>>> import numpy as np
>>> np.set_printoptions(precision=3, suppress=True, linewidth=100, floatmode="fixed")
>>> r0 = np.array([3, 1, 2])
>>> J = r0[np.abs(np.subtract.outer(np.arange(3), np.arange(3)))]
>>> J
array([[3, 1, 2],
       [1, 3, 1],
       [2, 1, 3]])
>>> x = np.array([3, 0, 2])
>>> h = np.maximum(J @ x, 0)
>>> np.tanh(J @ x)
array([1.000, 1.000, 1.000])
>>> np.maximum(J @ (3 * x), 0)
array([39, 15, 36])
>>> h
array([13,  5, 12])
>>> G = J.T @ J
>>> np.diag(G)
array([14, 11, 14])
>>> np.trace(G), (J ** 2).sum()
(np.int64(39), np.int64(39))
>>> G
array([[14,  8, 13],
       [ 8, 11,  8],
       [13,  8, 14]])
>>> F = np.array([[-2, -9, -9, 2], [5, 7, -6, -6], [-8, 1, 5, -8]])
>>> out = F[0, 0] * F[1:] - np.outer(F[1:, 0], F[0])
>>> out
array([[  0,  31,  57,   2],
       [  0, -74, -82,  32]])
>>> np.linalg.matrix_rank(out), np.linalg.matrix_rank(F)
(np.int64(2), np.int64(3))
>>> K = np.array([[9, 3, 5, 3, 4],
...     [3, 37, 3, 2, 2],
...     [2, 2, 44, 2, 0],
...     [2, 4, 0, 45, 0],
...     [3, 3, 3, 2, 15]])
>>> K
array([[ 9,  3,  5,  3,  4],
       [ 3, 37,  3,  2,  2],
       [ 2,  2, 44,  2,  0],
       [ 2,  4,  0, 45,  0],
       [ 3,  3,  3,  2, 15]])
>>> out = F / np.linalg.norm(F, axis=1, keepdims=True)
>>> G = out @ out.T
>>> np.linalg.norm(out, axis=1)
array([1.000, 1.000, 1.000])
>>> round(float(np.degrees(np.arccos(np.clip(G[1, 2], -1, 1)))), 3)
95.741
>>> G[1]
array([-0.197,  1.000, -0.100])
>>> feats = np.load("test3.npy")
>>> feats
array([[ 2, -2, -1, -1, -2],
       [-2,  2, -2, -1, -1],
       [-1, -2,  2, -2, -1],
       [-1, -1, -2,  2, -2],
       [-2, -1, -1, -2,  2]])
>>> round(np.linalg.det(feats[::-1]), 3)
np.float64(-484.0)
>>> np.einsum("ii->", feats)
np.int64(10)
>>> round(np.linalg.det(2 * feats), 3), np.round(np.linalg.det(feats), 3)
(np.float64(-15488.0), np.float64(-484.0))
>>> np.poly(feats)
array([   1.000,  -10.000,   15.000,  130.000, -495.000,  484.000])
>>> np.kron(np.eye(2, dtype=int), feats)
array([[ 2, -2, -1, -1, -2,  0,  0,  0,  0,  0],
       [-2,  2, -2, -1, -1,  0,  0,  0,  0,  0],
       [-1, -2,  2, -2, -1,  0,  0,  0,  0,  0],
       [-1, -1, -2,  2, -2,  0,  0,  0,  0,  0],
       [-2, -1, -1, -2,  2,  0,  0,  0,  0,  0],
       [ 0,  0,  0,  0,  0,  2, -2, -1, -1, -2],
       [ 0,  0,  0,  0,  0, -2,  2, -2, -1, -1],
       [ 0,  0,  0,  0,  0, -1, -2,  2, -2, -1],
       [ 0,  0,  0,  0,  0, -1, -1, -2,  2, -2],
       [ 0,  0,  0,  0,  0, -2, -1, -1, -2,  2]])
>>> rng = np.random.default_rng(1569)
>>> z = rng.permutation(5)
>>> out = feats[:, z] * rng.choice([-1, 1], 5)
>>> out
array([[-2,  2,  2,  1,  1],
       [ 2,  1, -2,  2,  1],
       [ 1,  1,  2, -2,  2],
       [ 1,  2,  1,  2, -2],
       [ 2, -2,  1,  1,  2]])
>>> U, _, Vt = np.linalg.svd(feats.T @ out)
>>> z
array([0, 4, 1, 2, 3])
>>> np.round(U @ Vt, 3) + 0
array([[-1.000,  0.000,  0.000,  0.000,  0.000],
       [ 0.000,  0.000, -1.000,  0.000,  0.000],
       [ 0.000,  0.000,  0.000, -1.000,  0.000],
       [ 0.000,  0.000,  0.000,  0.000, -1.000],
       [ 0.000, -1.000,  0.000,  0.000,  0.000]])
>>> th = np.radians(120)
>>> R = np.eye(5)
>>> R[0, 0] = R[1, 1] = np.cos(th)
>>> R[0, 1], R[1, 0] = -np.sin(th), np.sin(th)
>>> R
array([[-0.500, -0.866,  0.000,  0.000,  0.000],
       [ 0.866, -0.500,  0.000,  0.000,  0.000],
       [ 0.000,  0.000,  1.000,  0.000,  0.000],
       [ 0.000,  0.000,  0.000,  1.000,  0.000],
       [ 0.000,  0.000,  0.000,  0.000,  1.000]])
>>> out = feats @ R.T
>>> np.allclose(feats @ feats.T, out @ out.T)
True
>>> round(float(np.linalg.det(R)), 3), np.round(np.trace(R), 3)
(1.0, np.float64(2.0))
>>> np.abs(out - feats).max(axis=0)
array([3.866, 4.732, 0.000, 0.000, 0.000])
>>> np.allclose(np.linalg.norm(feats, axis=1), np.linalg.norm(out, axis=1))
True
>>> out = np.linalg.inv(feats)
>>> np.linalg.det(feats) * out
array([[-99.000,  33.000,  77.000,  77.000,  33.000],
       [ 33.000, -99.000,  33.000,  77.000,  77.000],
       [ 77.000,  33.000, -99.000,  33.000,  77.000],
       [ 77.000,  77.000,  33.000, -99.000,  33.000],
       [ 33.000,  77.000,  77.000,  33.000, -99.000]])
>>> np.linalg.inv(out)
array([[ 2.000, -2.000, -1.000, -1.000, -2.000],
       [-2.000,  2.000, -2.000, -1.000, -1.000],
       [-1.000, -2.000,  2.000, -2.000, -1.000],
       [-1.000, -1.000, -2.000,  2.000, -2.000],
       [-2.000, -1.000, -1.000, -2.000,  2.000]])
>>> np.round(feats @ out, 3) + 0
array([[1.000, 0.000, 0.000, 0.000, 0.000],
       [0.000, 1.000, 0.000, 0.000, 0.000],
       [0.000, 0.000, 1.000, 0.000, 0.000],
       [0.000, 0.000, 0.000, 1.000, 0.000],
       [0.000, 0.000, 0.000, 0.000, 1.000]])
>>> (np.abs(out) > 1e-9).astype(int)
array([[1, 1, 1, 1, 1],
       [1, 1, 1, 1, 1],
       [1, 1, 1, 1, 1],
       [1, 1, 1, 1, 1],
       [1, 1, 1, 1, 1]])
>>> np.allclose(out, feats.T)
False
>>> round(float(np.linalg.det(feats) * np.linalg.det(out)), 3)
1.0
>>> x = np.ones(3)
>>> for _ in range(3):
...     x = J @ x
...     x /= np.linalg.norm(x)
...     print(round(x @ J @ x, 3))
... 
5.722
5.73
5.732
>>> round(np.linalg.eigvalsh(J)[-1], 3)
np.float64(5.732)
>>> M = np.load("run14.npy")
>>> M
array([[-3,  0,  0,  0],
       [ 2, -3,  0,  0],
       [ 0,  0, -3,  0],
       [ 0,  0,  2, -3]])
>>> np.allclose(M, M.T)
False
>>> evals, evecs = np.linalg.eig(M)
>>> M @ evecs[:, 0] - evals[0] * evecs[:, 0]
array([0.000, 0.000, 0.000, 0.000])
>>> out = np.array([[1, 0, 1], [1, 3, 0], [0, 0, 3], [3, 0, 1], [0, 3, 0]])
>>> feats @ out
array([[ -3, -12,  -2],
       [ -3,   3,  -9],
       [ -9,  -9,   3],
       [  4,  -9,  -5],
       [ -9,   3,  -7]])
>>> np.linalg.matrix_rank(np.vstack([feats, out.T]))
np.int64(5)
>>> round(np.linalg.norm(M[1], 1), 3), round(float(np.linalg.norm(M[1], np.inf)), 3)
(np.float64(5.0), 3.0)
>>> M[1] @ M[3]
np.int64(0)
>>> round(np.linalg.norm(M, 2), 3)
np.float64(4.162)
>>> np.prod(np.diag(M)), np.round(np.linalg.det(M), 3)
(np.int64(81), np.float64(81.0))
>>> np.linalg.matrix_rank(M - M[0, 0] * np.eye(4))
np.int64(2)
>>> [int(np.linalg.matrix_rank(np.linalg.matrix_power(M, p))) for p in range(1, 5)]
[4, 4, 4, 4]
>>> np.sort(np.linalg.eigvals(M))
array([-3.000, -3.000, -3.000, -3.000])
>>> arr = np.array([[0, 1], [1, 0]])
>>> arr
array([[0, 1],
       [1, 0]])
>>> arr.sum(axis=1)
array([1, 1])
>>> np.linalg.matrix_power(arr, 100)
array([[1, 0],
       [0, 1]])
>>> np.linalg.matrix_power(arr, 2)
array([[1, 0],
       [0, 1]])
>>> pr = np.eye(2)[1]
>>> for _ in range(5):
...     pr = pr @ arr
...     print(pr.round(3))
... 
[1.000 0.000]
[0.000 1.000]
[1.000 0.000]
[0.000 1.000]
[1.000 0.000]
>>> arr[:, 1] @ arr[:, 0]
np.int64(0)
>>> arr @ arr.T
array([[1, 0],
       [0, 1]])
>>> x = np.array([-2, 2])
>>> [p for p in range(1, 25) if np.allclose(np.linalg.matrix_power(arr, p), np.eye(2))]
[2, 4, 6, 8, 10, 12, 14, 16, 18, 20, 22, 24]
>>> round(float(np.linalg.norm(x)), 3), round(float(np.linalg.norm(arr @ x)), 3)
(2.828, 2.828)
>>> arr @ arr
array([[1, 0],
       [0, 1]])
>>> L = np.diag(arr.sum(axis=1)) - arr
>>> L @ np.ones(2)
array([0.000, 0.000])
>>> round(np.linalg.det(L[1:, 1:]))
1
>>> np.linalg.matrix_rank(L)
np.int64(1)
>>> (np.linalg.eigvalsh(L) < 1e-8).sum()
np.int64(1)
>>> mat = np.array([[1.4, -0.2, -2.2, 0.5, -0.2],
...     [0.4, -2.0, -0.8, 0.7, 0.1],
...     [-1.0, -0.5, -0.5, 0.3, 0.5],
...     [0.4, -0.7, 0.3, 0.4, 0.2],
...     [-1.9, 1.0, -1.0, -1.5, -0.4]])
>>> out = mat + rng.integers(-2, 3, (5, 4)) @ rng.integers(-2, 3, (4, 5))
>>> out
array([[ 7.400, -2.200, -1.200, -1.500,  4.800],
       [-5.600,  0.000,  0.200, -3.300, -2.900],
       [ 0.000, -3.500, -0.500,  3.300, -1.500],
       [-0.600, -1.700,  3.300, -5.600,  1.200],
       [ 4.100, -1.000, -1.000, -0.500,  3.600]])
>>> out - mat
array([[ 6.000, -2.000,  1.000, -2.000,  5.000],
       [-6.000,  2.000,  1.000, -4.000, -3.000],
       [ 1.000, -3.000,  0.000,  3.000, -2.000],
       [-1.000, -1.000,  3.000, -6.000,  1.000],
       [ 6.000, -2.000,  0.000,  1.000,  4.000]])
>>> np.round(np.linalg.svd(out - mat, compute_uv=False), 3) + 0
array([13.159,  8.797,  3.655,  0.324,  0.000])
>>> np.abs(out - mat).sum(axis=1)
array([16.000, 16.000,  9.000, 12.000, 13.000])
>>> np.linalg.matrix_rank(out - mat, tol=1e-8)
np.int64(4)
>>> x = np.array([5, 8, -6, 7, 5])
>>> rhs = out @ x
>>> rhs
array([ 40.100, -66.800,  -9.400, -69.600,  33.000])
>>> np.linalg.solve(out, rhs)
array([ 5.000,  8.000, -6.000,  7.000,  5.000])
>>> np.round(np.linalg.solve(out.T, out[1]), 3) + 0
array([0.000, 1.000, 0.000, 0.000, 0.000])
>>> O, evecs = np.linalg.qr(mat[:, :3])[0], np.linalg.qr(mat[:, 3:])[0]
>>> sig = np.linalg.svd(O.T @ evecs, compute_uv=False)
>>> sig
array([0.995, 0.708])
>>> np.degrees(np.arccos(sig.clip(0, 1)))
array([ 5.590, 44.950])
>>> np.round(np.linalg.norm(O @ O.T - evecs @ evecs.T, 2), 3)
np.float64(1.0)
>>> data = np.load("case18.npy")
>>> data
array([[-6.000, -1.000,  0.000],
       [-1.000, -5.000, -1.000],
       [ 0.000, -1.000,  9.000]])
>>> th = np.radians(120)
>>> R = np.eye(3)
>>> R[2, 2] = R[0, 0] = np.cos(th)
>>> R[2, 0], R[0, 2] = -np.sin(th), np.sin(th)
>>> R
array([[-0.500,  0.000,  0.866],
       [ 0.000,  1.000,  0.000],
       [-0.866,  0.000, -0.500]])
>>> out = data @ R.T
>>> np.linalg.svd(data, compute_uv=False), np.linalg.svd(out, compute_uv=False)
(array([9.071, 6.636, 4.435]), array([9.071, 6.636, 4.435]))
>>> np.allclose(data @ data.T, out @ out.T)
True
>>> r0 = np.array([-2, 2, -4])
>>> np.convolve(data[2], r0)
array([  0.000,   2.000, -20.000,  22.000, -36.000])
>>> np.array([np.convolve(row, r0, "same") for row in data])
array([[-10.000,  22.000,   4.000],
       [  8.000,  -4.000,  18.000],
       [  2.000, -20.000,  22.000]])
>>> np.correlate(data[2], data[0], "full")
array([  0.000,   0.000,   1.000,  -3.000, -54.000])
>>> np.cross(data[2, :3], data[0, :3])
array([  9.000, -54.000,  -6.000])
